% ipython --no-banner

In [1]: import numpy as np

In [2]: np.set_printoptions(precision=3, suppress=True, linewidth=200)

In [3]: K = np.load("mat.npy")

In [4]: K
Out[4]: 
array([[ 1,  5,  1,  5,  1,  5],
       [ 2,  4,  2,  4,  2,  4],
       [-2,  1, -2,  1, -2,  1],
       [ 1,  5,  1,  5,  1,  5],
       [ 2,  4,  2,  4,  2,  4],
       [-2,  1, -2,  1, -2,  1]])

In [5]: np.round(np.linalg.det(K), 3)
Out[5]: np.float64(0.0)

In [6]: np.allclose(K, K.T)
Out[6]: False

In [7]: (K - K.T) / 2
Out[7]: 
array([[ 0. ,  1.5,  1.5,  2. , -0.5,  3.5],
       [-1.5,  0. ,  0.5, -0.5, -1. ,  1.5],
       [-1.5, -0.5,  0. ,  0. , -2. ,  1.5],
       [-2. ,  0.5,  0. ,  0. , -1.5,  2. ],
       [ 0.5,  1. ,  2. ,  1.5,  0. ,  3. ],
       [-3.5, -1.5, -1.5, -2. , -3. ,  0. ]])

In [8]: K @ K
Out[8]: 
array([[  6,  60,   6,  60,   6,  60],
       [  6,  60,   6,  60,   6,  60],
       [ -1, -10,  -1, -10,  -1, -10],
       [  6,  60,   6,  60,   6,  60],
       [  6,  60,   6,  60,   6,  60],
       [ -1, -10,  -1, -10,  -1, -10]])

In [9]: np.round(np.sort(np.abs(np.linalg.eigvals(K))), 3) + 0
Out[9]: array([ 0.,  0.,  0.,  0.,  0., 11.])

In [10]: left, sv, vt = np.linalg.svd(K)

In [11]: np.argmax(sv[:-1] / (sv[1:] + 1e-6)) + 1
Out[11]: np.int64(2)

In [12]: sv.round(3) + 0
Out[12]: array([16.492,  5.832,  0.   ,  0.   ,  0.   ,  0.   ])

In [13]: M2 = left[:, :2] @ np.diag(sv[:2]) @ vt[:2]

In [14]: np.linalg.matrix_rank(K, rtol=0.05)
Out[14]: np.int64(2)

In [15]: round(float(np.linalg.norm(K - M2) / np.linalg.norm(K)), 3)
Out[15]: 0.0

In [16]: np.round(np.linalg.norm(K - M2, 2), 3), np.round(sv[2], 3)
Out[16]: (np.float64(0.0), np.float64(0.0))

In [17]: np.round(np.abs(K - M2).max(), 3)
Out[17]: np.float64(0.0)
